% python3 -q
>>> import numpy as np
>>> import numpy.linalg as la
>>> np.set_printoptions(suppress=True, linewidth=120)
>>> W0, _ = la.qr(np.array([[0.2, -1.5, -1.1, 0.6],
...     [-0.9, 0.7, -0.1, -1.4],
...     [-0.9, 1.2, -1.7, 0.7],
...     [-0.2, -0.2, -0.4, -1.2]]))
>>> W0.round(2)
array([[-0.15, -0.91, -0.28, -0.26],
       [ 0.69, -0.25,  0.64, -0.23],
       [ 0.69,  0.11, -0.71, -0.04],
       [ 0.15, -0.31,  0.05,  0.94]])
>>> u = np.array([1, -1, 0, 2])
>>> A2 = W0 + np.outer(u, np.eye(4)[3])
>>> A2.round(2)
array([[-0.15, -0.91, -0.28,  0.74],
       [ 0.69, -0.25,  0.64, -1.23],
       [ 0.69,  0.11, -0.71, -0.04],
       [ 0.15, -0.31,  0.05,  2.94]])
>>> la.matrix_rank(A2 - W0)
np.int64(1)
>>> la.matrix_rank(la.inv(A2) - la.inv(W0), tol=1e-8)
np.int64(1)
>>> u, g = A2[2], A2[1]
>>> round(float(u @ u), 2)
1.0
>>> p = (u @ g) / (u @ u) * u
>>> la.matrix_rank(np.outer(u, g))
np.int64(1)
>>> p.round(2) + 0
array([ 0.03,  0.  , -0.03,  0.  ])
>>> Q, R = la.qr(W0)
>>> Q.round(2)
array([[-0.15, -0.91, -0.28, -0.26],
       [ 0.69, -0.25,  0.64, -0.23],
       [ 0.69,  0.11, -0.71, -0.04],
       [ 0.15, -0.31,  0.05,  0.94]])
>>> np.allclose(R.T @ R, W0.T @ W0)
True
>>> Q.shape, R.shape
((4, 4), (4, 4))
>>> A = np.array([[-9, 0, 0], [5, 4, 0], [-5, 0, -7]])
>>> print(A)
[[-9  0  0]
 [ 5  4  0]
 [-5  0 -7]]
>>> np.round(la.det(A), 2)
np.float64(252.0)
>>> assert A == A.T
Traceback (most recent call last):
  File "<python-input-22>", line 1, in <module>
    assert A == A.T
           ^^^^^^^^
ValueError: The truth value of an array with more than one element is ambiguous. Use a.any() or a.all()
>>> A @ A
array([[ 81,   0,   0],
       [-25,  16,   0],
       [ 80,   0,  49]])
>>> la.matrix_power(A, 2)
array([[ 81,   0,   0],
       [-25,  16,   0],
       [ 80,   0,  49]])
>>> print(np.allclose(A @ A.T, A.T @ A))
False
>>> (A - A.T) / 2
array([[ 0. , -2.5,  2.5],
       [ 2.5,  0. ,  0. ],
       [-2.5,  0. ,  0. ]])
>>> np.round(np.sort(np.abs(la.eigvals(A))), 2)
array([4., 7., 9.])
>>> rng = np.random.default_rng(22285)
>>> lab = rng.permutation(3)
>>> lab
array([1, 0, 2])
>>> A2 = A[lab][:, lab]
>>> np.round(np.sort(np.abs(la.eigvals(A2))), 2)
array([4., 7., 9.])
>>> u = np.array([5, 4, 2])
>>> A2 = A + np.outer(u, np.eye(3)[0])
>>> print(np.round(la.det(A2) / la.det(A), 2), round(1 + la.solve(A, u)[0], 2))
0.44 0.44
>>> print(la.matrix_rank(la.inv(A2) - la.inv(A), tol=1e-8))
1
>>> la.matrix_rank(A2 - A)
np.int64(1)
>>> K = np.cumsum(np.array([[-3, -1, -1],
...     [3, -3, -3],
...     [-2, 0, 2],
...     [-3, 1, 2],
...     [-2, 3, -1],
...     [3, 3, 0],
...     [3, 3, 2],
...     [-2, 1, 2],
...     [1, -1, -2],
...     [-1, 2, 2],
...     [1, 1, -2]]), axis=0)
>>> K
array([[-3, -1, -1],
       [ 0, -4, -4],
       [-2, -4, -2],
       [-5, -3,  0],
       [-7,  0, -1],
       [-4,  3, -1],
       [-1,  6,  1],
       [-3,  7,  3],
       [-2,  6,  1],
       [-3,  8,  3],
       [-2,  9,  1]])
>>> x = np.array([-5, 9, -7])
>>> K @ x
array([ 13,  -8, -12,  -2,  42,  54,  52,  57,  57,  66,  84])
>>> (K @ x).argmax()
np.int64(10)
>>> print(K @ (2 * x))
[ 26 -16 -24  -4  84 108 104 114 114 132 168]
>>> la.norm(K @ x) <= la.norm(K, 2) * la.norm(x) + 1e-9
np.True_
>>> print(np.einsum("ij,j->i", K, x))
[ 13  -8 -12  -2  42  54  52  57  57  66  84]
>>> np.sign((K @ x).round(6))
array([ 1, -1, -1, -1,  1,  1,  1,  1,  1,  1,  1])
>>> C2 = np.cov(K, rowvar=False)
>>> np.argsort(-K.std(axis=0).round(6), kind="stable")
array([1, 2, 0])
>>> np.round(np.polyfit(K[:, 1], K[:, 2], 1), 2)
array([ 0.35, -0.86])
>>> np.round(np.corrcoef(K.T), 2)
array([[ 1.  ,  0.12, -0.12],
       [ 0.12,  1.  ,  0.84],
       [-0.12,  0.84,  1.  ]])
>>> print(np.round(K.std(axis=0), 2))
[1.83 4.77 2.  ]
>>> X = np.array([[9.72, -1.62, -8.34], [-0.13, 12.0, 8.63], [11.16, -11.43, 7.18]])
>>> X
array([[  9.72,  -1.62,  -8.34],
       [ -0.13,  12.  ,   8.63],
       [ 11.16, -11.43,   7.18]])
>>> round(np.abs(la.eigvals(X)).max(), 2)
np.float64(16.6)
>>> np.allclose(X, X.T)
False
>>> np.round(np.sort(np.abs(la.eigvals(X))), 2)
array([ 9.96, 16.6 , 16.6 ])
>>> np.round((X + X.T) / 2, 2)
array([[ 9.72, -0.88,  1.41],
       [-0.88, 12.  , -1.4 ],
       [ 1.41, -1.4 ,  7.18]])
>>> la.determinant(X)
Traceback (most recent call last):
  File "<python-input-58>", line 1, in <module>
    la.determinant(X)
    ^^^^^^^^^^^^^^
AttributeError: module 'numpy.linalg' has no attribute 'determinant'
>>> assert X == X.T
Traceback (most recent call last):
  File "<python-input-59>", line 1, in <module>
    assert X == X.T
           ^^^^^^^^
ValueError: The truth value of an array with more than one element is ambiguous. Use a.any() or a.all()
>>> x = np.array([-1, 3, 1, 1])
>>> np.round(np.abs(la.eigvals(W0)), 2)
array([1., 1., 1., 1.])
>>> 4 - la.matrix_rank(W0 - np.eye(4), tol=1e-8)
np.int64(1)
>>> np.round(la.inv(W0), 2)
array([[-0.15,  0.69,  0.69,  0.15],
       [-0.91, -0.25,  0.11, -0.31],
       [-0.28,  0.64, -0.71,  0.05],
       [-0.26, -0.23, -0.04,  0.94]])
>>> np.round(la.norm(x), 2), np.round(la.norm(W0 @ x), 2)
(np.float64(3.46), np.float64(3.46))
>>> np.round(W0.T @ (W0 @ x), 2)
array([-1.,  3.,  1.,  1.])
>>> round(la.det(W0), 2)
np.float64(-1.0)
>>> print(np.round(np.sort(np.abs(np.degrees(np.angle(la.eigvals(W0))))), 2))
[  0.    95.07  95.07 180.  ]
>>> [p for p in range(1, 25) if np.allclose(la.matrix_power(W0, p), np.eye(4))]
[]
